$ python3 -q
>>> import numpy as np
>>> np.set_printoptions(suppress=True, linewidth=120)
>>> rd = lambda a: np.round(a, 4) + 0
>>> f = np.array([0, 1, 1, 1, 1, 0, 0]) + 0.5
>>> X = np.eye(7) - 2 * np.outer(f, f) / (f @ f)
>>> print(rd(X))
[[ 0.9487 -0.1538 -0.1538 -0.1538 -0.1538 -0.0513 -0.0513]
 [-0.1538  0.5385 -0.4615 -0.4615 -0.4615 -0.1538 -0.1538]
 [-0.1538 -0.4615  0.5385 -0.4615 -0.4615 -0.1538 -0.1538]
 [-0.1538 -0.4615 -0.4615  0.5385 -0.4615 -0.1538 -0.1538]
 [-0.1538 -0.4615 -0.4615 -0.4615  0.5385 -0.1538 -0.1538]
 [-0.0513 -0.1538 -0.1538 -0.1538 -0.1538  0.9487 -0.0513]
 [-0.0513 -0.1538 -0.1538 -0.1538 -0.1538 -0.0513  0.9487]]
>>> print(rd(np.linalg.norm(X, axis=1)))
[1. 1. 1. 1. 1. 1. 1.]
>>> rd(np.linalg.norm(X[6] - X[3]))
np.float64(1.4142)
>>> print(rd(np.linalg.norm(X, axis=0)))
[1. 1. 1. 1. 1. 1. 1.]
>>> X[6] @ X[3]
np.float64(0.0)
>>> rd(np.linalg.norm(X, 2))
np.float64(1.0)
>>> rd(np.linalg.norm(X, "nuc"))
np.float64(7.0)
>>> rd(np.linalg.norm(X) ** 2 / np.linalg.norm(X, 2) ** 2)
np.float64(7.0)
>>> M = np.load("sample0.npy")
>>> M
array([[-1.1707,  0.    ,  0.    ,  1.    ,  0.4   ,  1.3   ],
       [ 0.3437,  0.6   ,  0.    ,  0.1   , -0.1   ,  0.1   ],
       [ 4.1765, -0.4   ,  0.2   ,  0.7   , -1.4   ,  1.7   ],
       [ 1.2015,  1.3   , -1.1   ,  2.8   , -0.4   , -0.2   ],
       [ 0.6148,  0.3   , -0.9   , -0.8   , -0.2   ,  0.4   ],
       [ 2.7655,  0.1   , -1.1   ,  0.6   , -0.9   ,  0.1   ],
       [-2.6424, -1.9   , -0.1   ,  1.7   ,  0.9   ,  1.3   ],
       [-2.4958, -0.4   ,  0.3   ,  0.    ,  0.8   , -1.8   ],
       [-1.4593, -0.9   , -0.1   ,  0.5   ,  0.5   , -0.5   ],
       [ 0.5996,  0.7   ,  1.    ,  0.7   , -0.2   , -0.6   ],
       [-0.2828,  0.4   ,  1.6   , -0.8   ,  0.1   ,  1.7   ]])
>>> t3 = np.stack([M, -1 * M, M[::-1]])
>>> (t3 @ M.T).shape
(3, 11, 11)
>>> np.linalg.matrix_rank(t3)
array([6, 6, 6])
>>> print(rd(np.einsum("bij,cij->bc", t3, t3)))
[[ 91.3917 -91.3917 -12.8537]
 [-91.3917  91.3917  12.8537]
 [-12.8537  12.8537  91.3917]]
>>> P = M @ np.linalg.solve(M.T @ M, M.T)
>>> rd(np.linalg.eigvalsh(P))
array([0., 0., 0., 0., 0., 1., 1., 1., 1., 1., 1.])
>>> print(np.allclose(P @ P, P))
True
>>> U, sigma, vt = np.linalg.svd(M)
>>> rd(sigma)
array([7.2449, 4.0138, 3.7058, 2.3884, 1.8314, 0.0365])
>>> out = U[:, :5] @ np.diag(sigma[:5]) @ vt[:5]
>>> np.linalg.matrix_rank(M, rtol=0.05)
np.int64(5)
>>> F = np.load("run19.npy")
>>> print(F)
[[0 1 1 1]
 [1 0 0 1]
 [1 0 0 0]
 [1 1 0 0]]
>>> rd(np.linalg.eigvalsh(F).min())
np.float64(-1.4812)
>>> evals, vecs = np.linalg.eig(F)
>>> rd(F @ vecs[:, 0] - evals[0] * vecs[:, 0])
array([0., 0., 0., 0.])
>>> print(rd(np.prod(evals)))
1.0
